% ipython --no-banner

In [1]: import numpy as np

In [2]: import numpy.linalg as la

In [3]: np.set_printoptions(precision=3, suppress=True, linewidth=140)

In [4]: tidy = lambda a: np.round(a, 3) + 0

In [5]: K = np.load("block19.npy")

In [6]: K
Out[6]: 
array([[ 2., -4., -5.,  3.],
       [ 0.,  2.,  2., -1.],
       [ 0., -1., -3.,  3.],
       [ 0.,  0.,  2., -2.]])

In [7]: w, evecs = la.eig(K)

In [8]: tidy(w)
Out[8]: array([ 2.   , -4.766,  1.484,  0.283])

In [9]: tidy(np.prod(w))
Out[9]: np.float64(-4.0)

In [10]: K @ evecs[:, 0] - w[0] * evecs[:, 0]
Out[10]: array([0., 0., 0., 0.])

In [11]: print(tidy(np.sort(la.eigvals(K @ K))))
[ 0.08   2.201  4.    22.719]

In [12]: rng = np.random.default_rng(915076)

In [13]: labels = rng.permutation(4)

In [14]: A2 = K[:, labels] * rng.choice([-1, 1], 4)

In [15]: A2
Out[15]: 
array([[-2., -3., -5., -4.],
       [-0.,  1.,  2.,  2.],
       [-0., -3., -3., -1.],
       [-0.,  2.,  2.,  0.]])

In [16]: Uu, _, vt = la.svd(K.T @ A2)

In [17]: labels
Out[17]: array([0, 3, 2, 1])

In [18]: np.kron(np.eye(2, dtype=int), A2)
Out[18]: 
array([[-2., -3., -5., -4., -0., -0., -0., -0.],
       [-0.,  1.,  2.,  2., -0.,  0.,  0.,  0.],
       [-0., -3., -3., -1., -0., -0., -0., -0.],
       [-0.,  2.,  2.,  0., -0.,  0.,  0.,  0.],
       [-0., -0., -0., -0., -2., -3., -5., -4.],
       [-0.,  0.,  0.,  0., -0.,  1.,  2.,  2.],
       [-0., -0., -0., -0., -0., -3., -3., -1.],
       [-0.,  0.,  0.,  0., -0.,  2.,  2.,  0.]])

In [19]: np.einsum("ii->", A2)
Out[19]: np.float64(-4.0)

In [20]: tidy(la.eigvals(A2))
Out[20]: array([-2.+0.j, -2.+0.j,  0.+1.j,  0.-1.j])

In [21]: print(tidy(la.det(A2[::-1])))
4.0

In [22]: tidy(la.eigvals(A2).sum().real)
Out[22]: np.float64(-4.0)

In [23]: labels = rng.permutation(4)

In [24]: print(labels)
[3 0 1 2]

In [25]: A2 = K[labels][:, labels]

In [26]: tidy(la.det(A2)), tidy(la.det(K[labels]))
Out[26]: (np.float64(-4.0), np.float64(4.0))

In [27]: tidy(np.sort(np.abs(la.eigvals(A2))))
Out[27]: array([0.283, 1.484, 2.   , 4.766])

In [28]: np.diag(A2)
Out[28]: array([-2.,  2.,  2., -3.])

In [29]: cov = K.T @ K

In [30]: la.matrix_rank(cov)
Out[30]: np.int64(4)

In [31]: tidy(la.eigvalsh(cov)[::-1])
Out[31]: array([83.377,  5.81 ,  0.771,  0.043])

In [32]: tidy(la.svd(K, compute_uv=False) ** 2)
Out[32]: array([83.377,  5.81 ,  0.771,  0.043])
